$ python -q
>>> import numpy as np
>>> np.set_printoptions(precision=3, suppress=True, linewidth=100)
>>> m1 = np.array([[5, 5, 5], [5, 10, 10], [5, 10, 15]])
>>> m1
array([[ 5,  5,  5],
       [ 5, 10, 10],
       [ 5, 10, 15]])
>>> # symmetric
>>> L = np.linalg.cholesky(m1)
>>> np.round(np.prod(np.diag(L)) ** 2, 3), round(float(np.linalg.det(m1)), 3)
(np.float64(125.0), 125.0)
>>> L @ L.T
array([[ 5.,  5.,  5.],
       [ 5., 10., 10.],
       [ 5., 10., 15.]])
>>> np.diag(L) ** 2
array([5., 5., 5.])
>>> t3 = np.stack([m1, 3 * m1, m1[::-1]])
>>> t3.shape
(3, 3, 3)
>>> rng = np.random.default_rng(91)
>>> B = m1 + rng.integers(-2, 3, (3, 1)) @ rng.integers(-2, 3, (1, 3))
>>> B
array([[ 7,  3,  7],
       [ 3, 12,  8],
       [ 3, 12, 13]])
>>> np.linalg.matrix_rank(B - m1, tol=1e-8)
np.int64(1)
>>> print(np.abs(B - m1).sum(axis=1))
[6 6 6]
>>> E = np.load("case8.npy")
>>> E
array([[1, 4, 3],
       [2, 3, 4],
       [3, 1, 1],
       [3, 3, 2]])
>>> B = np.c_[E[:, :1] @ np.array([[-2]]), np.array([0, -1, 0, -1])]
>>> print(B)
[[-2  0]
 [-4 -1]
 [-6  0]
 [-6 -1]]
>>> np.round(np.linalg.lstsq(E, B[:, 0])[0], 3) + 0
array([-2.,  0.,  0.])
>>> print(np.linalg.matrix_rank(B))
2
>>> f = np.array([1, 0, 2])
>>> print(np.array([np.convolve(row, f, "same") for row in E]))
[[4 5 8]
 [3 8 6]
 [1 7 2]
 [3 8 6]]
>>> np.correlate(E[3], E[0], "full")
array([ 9, 21, 21, 11,  2])
>>> np.convolve(E[3], f)
array([3, 3, 8, 6, 4])
>>> M = np.load("sample18.npy")
>>> M
array([[ 3., -3.,  0.],
       [-3.,  0., -3.],
       [ 0., -3.,  3.]])
>>> # symmetric, so the eigenvalues are real
>>> evals, V = np.linalg.eig(M)
>>> np.sort(np.linalg.eigvals(M.T))
array([-3.,  3.,  6.])
>>> print(np.sort(np.linalg.eigvals(M @ M)))
[ 9.  9. 36.]
>>> np.sort(np.abs(np.linalg.eigvals(M)))
array([3., 3., 6.])
>>> print(np.linalg.matrix_power(M, 2))
[[18. -9.  9.]
 [-9. 18. -9.]
 [ 9. -9. 18.]]
>>> round(float(np.linalg.det(M.T)), 3)
-54.0
>>> round(float(np.linalg.det(M[::-1])), 3)
54.0
>>> np.linalg.eigvals(M)
array([-3.,  3.,  6.])
>>> np.poly(M)
array([ 1., -6., -9., 54.])
>>> np.kron(np.eye(2, dtype=int), M)
array([[ 3., -3.,  0.,  0., -0.,  0.],
       [-3.,  0., -3., -0.,  0., -0.],
       [ 0., -3.,  3.,  0., -0.,  0.],
       [ 0., -0.,  0.,  3., -3.,  0.],
       [-0.,  0., -0., -3.,  0., -3.],
       [ 0., -0.,  0.,  0., -3.,  3.]])
>>> np.einsum("ii->", M)
np.float64(6.0)
>>> K = np.array([[-0.7, 0.3, -3.0], [0.5, 1.1, -0.3], [-0.9, 1.5, -1.5]])
>>> idx = rng.permutation(3)
>>> idx
array([1, 0, 2])
>>> B = K[idx][:, idx]
>>> np.diag(B)
array([ 1.1, -0.7, -1.5])
>>> round(np.trace(B), 3)
np.float64(-1.1)
>>> np.kron(np.eye(2, dtype=int), K)
array([[-0.7,  0.3, -3. , -0. ,  0. , -0. ],
       [ 0.5,  1.1, -0.3,  0. ,  0. , -0. ],
       [-0.9,  1.5, -1.5, -0. ,  0. , -0. ],
       [-0. ,  0. , -0. , -0.7,  0.3, -3. ],
       [ 0. ,  0. , -0. ,  0.5,  1.1, -0.3],
       [-0. ,  0. , -0. , -0.9,  1.5, -1.5]])
>>> round(np.linalg.det(2 * K), 3), round(np.linalg.det(K), 3)
(np.float64(-32.592), np.float64(-4.074))
>>> np.poly(K)
array([ 1.   ,  1.1  , -3.77 ,  4.074])
>>> np.linalg.matrix_power(K, 4)
array([[ 26.869, -24.279,  57.083],
       [ -1.77 ,  -0.03 ,  -4.406],
       [ 20.994, -16.664,  39.223]])
>>> K @ K
array([[ 3.34, -4.38,  6.51],
       [ 0.47,  0.91, -1.38],
       [ 2.73, -0.87,  4.5 ]])
>>> P = np.triu(np.array([[1, 0, -2], [-2, -3, 2], [1, -1, -3]]), 1) + np.eye(3)
>>> B = P @ K @ np.linalg.inv(P)
>>> round(float(np.linalg.det(B)), 3)
-4.074
>>> P @ K - K @ P
array([[ 1.8, -3. ,  1. ],
       [-1.8,  3. , -4.2],
       [ 0. ,  0. , -4.8]])
>>> print(B)
[[  1.1  -2.7   7.6]
 [ -1.3   4.1 -14.1]
 [ -0.9   1.5  -6.3]]
>>> Q, V = np.linalg.qr(K[:, :1])[0], np.linalg.qr(K[:, 1:])[0]
>>> s = np.linalg.svd(Q.T @ V, compute_uv=False)
>>> s
array([0.787])
>>> np.round(np.linalg.norm(Q @ Q.T - V @ V.T, 2), 3)
np.float64(1.0)
>>> (s > 0.9).sum()
np.int64(0)
>>> W0 = np.array([[-0.05, 1.32, -0.85],
...     [0.55, -2.16, 0.35],
...     [-1.21, 1.25, 1.78],
...     [0.32, -0.62, -0.26]])
>>> print(W0)
[[-0.05  1.32 -0.85]
 [ 0.55 -2.16  0.35]
 [-1.21  1.25  1.78]
 [ 0.32 -0.62 -0.26]]
>>> # rank 2
>>> np.allclose(W0[:-1].T @ np.linalg.lstsq(W0[:-1].T, W0[-1])[0], W0[-1])
True
>>> rank = np.linalg.matrix_rank(W0)
>>> rank
np.int64(2)
>>> ns = np.linalg.svd(W0)[2][rank:].T
>>> [int(np.linalg.matrix_rank(W0[:i])) for i in range(1, len(W0) + 1)]
[1, 2, 2, 2]
>>> [int(np.linalg.matrix_rank(W0[:, :j + 1])) for j in range(3)]
[1, 2, 2]
>>> ns.shape
(3, 1)
>>> U, s, VT = np.linalg.svd(W0)
>>> V = VT[:(s > 1e-8).sum()]
>>> x0 = W0[3] + -2 * W0[0] + rng.integers(2) * np.eye(3)[2]
>>> x0
array([ 0.42, -3.26,  2.44])
>>> np.allclose(V.T @ V @ x0, x0)
False
>>> np.linalg.matrix_rank(np.vstack([W0, x0]))
np.int64(3)
>>> arr = np.array([[-3, -3, 0], [3, 0, -2], [-1, 3, -1]])
>>> arr
array([[-3, -3,  0],
       [ 3,  0, -2],
       [-1,  3, -1]])
>>> idx = rng.permutation(3)
>>> print(idx)
[0 1 2]
>>> B = arr[idx][:, idx]
>>> round(float(np.linalg.det(B)), 3), round(float(np.linalg.det(arr[idx])), 3)
(-33.0, -33.0)
>>> np.allclose(B, arr)
True
>>> np.diag(B)
array([-3,  0, -1])
>>> P = np.triu(np.array([[0, 0, 2], [0, 1, 0], [3, 0, 3]]), 1) + np.eye(3)
>>> B = P @ arr @ np.linalg.inv(P)
>>> print(np.round(np.linalg.det(B), 3))
-33.0
>>> np.linalg.matrix_rank(B)
np.int64(3)
>>> np.poly(B)
array([ 1.,  4., 18., 33.])
>>> B = arr / np.linalg.norm(arr, axis=1, keepdims=True)
>>> C2 = B @ B.T
>>> print((C2 - 2 * np.eye(3)).round(6).argmax(axis=1))
[2 2 1]
>>> C2
array([[ 1.   , -0.588, -0.426],
       [-0.588,  1.   , -0.084],
       [-0.426, -0.084,  1.   ]])
>>> np.argwhere(np.triu(np.abs(C2) > 0.95, 1))
array([], shape=(0, 2), dtype=int64)
>>> print(round(np.degrees(np.arccos(np.clip(C2[0, 2], -1, 1))), 3))
115.239
>>> x0 = np.array([-2, -3, 2])
>>> target = arr @ x0
>>> target
array([ 15, -10,  -9])
>>> np.linalg.solve(arr, arr[:, 1])
array([-0.,  1., -0.])
>>> np.linalg.solve(arr, target + arr[:, 2])
array([-2., -3.,  3.])
>>> B = np.array([[3, 0], [1, -1]])
>>> basis = np.kron(B, K)
>>> print(np.linalg.matrix_rank(basis))
6
>>> print(np.round(np.linalg.norm(basis, 2), 3), np.round(np.linalg.norm(B, 2) * np.linalg.norm(K, 2), 3))
11.747 11.747
>>> basis
array([[-2.1,  0.9, -9. , -0. ,  0. , -0. ],
       [ 1.5,  3.3, -0.9,  0. ,  0. , -0. ],
       [-2.7,  4.5, -4.5, -0. ,  0. , -0. ],
       [-0.7,  0.3, -3. ,  0.7, -0.3,  3. ],
       [ 0.5,  1.1, -0.3, -0.5, -1.1,  0.3],
       [-0.9,  1.5, -1.5,  0.9, -1.5,  1.5]])
>>> X = np.load("m.npy")
>>> X
array([[ 2,  0,  1],
       [ 0,  2,  1],
       [ 0, -2, -3],
       [ 2,  0,  1]])
>>> # rows 0 and 3 are equal
>>> C2 = X.T @ X
>>> print(np.trace(C2), (X ** 2).sum())
28 28
>>> print((X @ X.T).shape)
(4, 4)
>>> np.linalg.matrix_rank(C2)
np.int64(3)
>>> f, g = X[0], X[1]
>>> f @ g
np.int64(1)
>>> pr = (f @ g) / (f @ f) * f
>>> g - pr
array([-0.4,  2. ,  0.8])
>>> np.outer(f, g)
array([[0, 4, 2],
       [0, 0, 0],
       [0, 2, 1]])
>>> round(float(np.linalg.norm(f + g) ** 2 + np.linalg.norm(f - g) ** 2), 3)
20.0
>>> B = np.c_[X[:, :1] @ np.array([[-2]]), np.array([0, 7, 6, 0])]
>>> B
array([[-4,  0],
       [ 0,  7],
       [ 0,  6],
       [-4,  0]])
>>> np.linalg.matrix_rank(B)
np.int64(2)
>>> np.linalg.norm(np.linalg.qr(X)[0].T @ B, axis=0) ** 2 / ((B ** 2).sum(axis=0) + 1e-12)
array([1., 1.])
>>> P = B @ np.linalg.solve(B.T @ B, B.T)
>>> np.trace(P)
np.float64(2.0)
>>> P
array([[0.5  , 0.   , 0.   , 0.5  ],
       [0.   , 0.576, 0.494, 0.   ],
       [0.   , 0.494, 0.424, 0.   ],
       [0.5  , 0.   , 0.   , 0.5  ]])
>>> B = X / np.sqrt((X ** 2).mean(axis=1, keepdims=True))
>>> B[2]
array([ 0.   , -0.961, -1.441])
>>> np.linalg.matrix_rank(B) == np.linalg.matrix_rank(X)
np.True_
>>> X - X.mean(axis=1, keepdims=True)
array([[ 1.   , -1.   ,  0.   ],
       [-1.   ,  1.   ,  0.   ],
       [ 1.667, -0.333, -1.333],
       [ 1.   , -1.   ,  0.   ]])
>>> mat = np.array([[94, 19, 21], [19, 174, -16], [21, -16, 155]])
>>> # equal to its transpose
>>> evals, V = np.linalg.eigh(mat)
>>> x0 = np.array([-3, -1, 1])
>>> print((np.sign(V[:, -1].round(6)) == np.sign(V[0, -1].round(6))).astype(int))
[1 1 0]
>>> np.linalg.eigvalsh(mat[1:, 1:])
array([145.892, 183.108])
>>> V * np.sqrt(evals) @ V.T
array([[ 9.607,  0.863,  0.98 ],
       [ 0.863, 13.146, -0.66 ],
       [ 0.98 , -0.66 , 12.394]])
>>> round(float(x0 @ mat @ x0 / (x0 @ x0)), 3), round(evals[0], 3), round(float(evals[-1]), 3)
(108.636, np.float64(81.717), 183.648)
>>> V * np.abs(evals) @ V.T
array([[ 94.,  19.,  21.],
       [ 19., 174., -16.],
       [ 21., -16., 155.]])
>>> P = np.triu(np.array([[1, 1, 0], [-2, 1, 2], [1, 2, 0]]), 1) + np.eye(3)
>>> B = P @ mat @ np.linalg.inv(P)
>>> np.trace(B), np.trace(mat)
(np.float64(423.0), np.int64(423))
>>> np.linalg.matrix_rank(B)
np.int64(3)
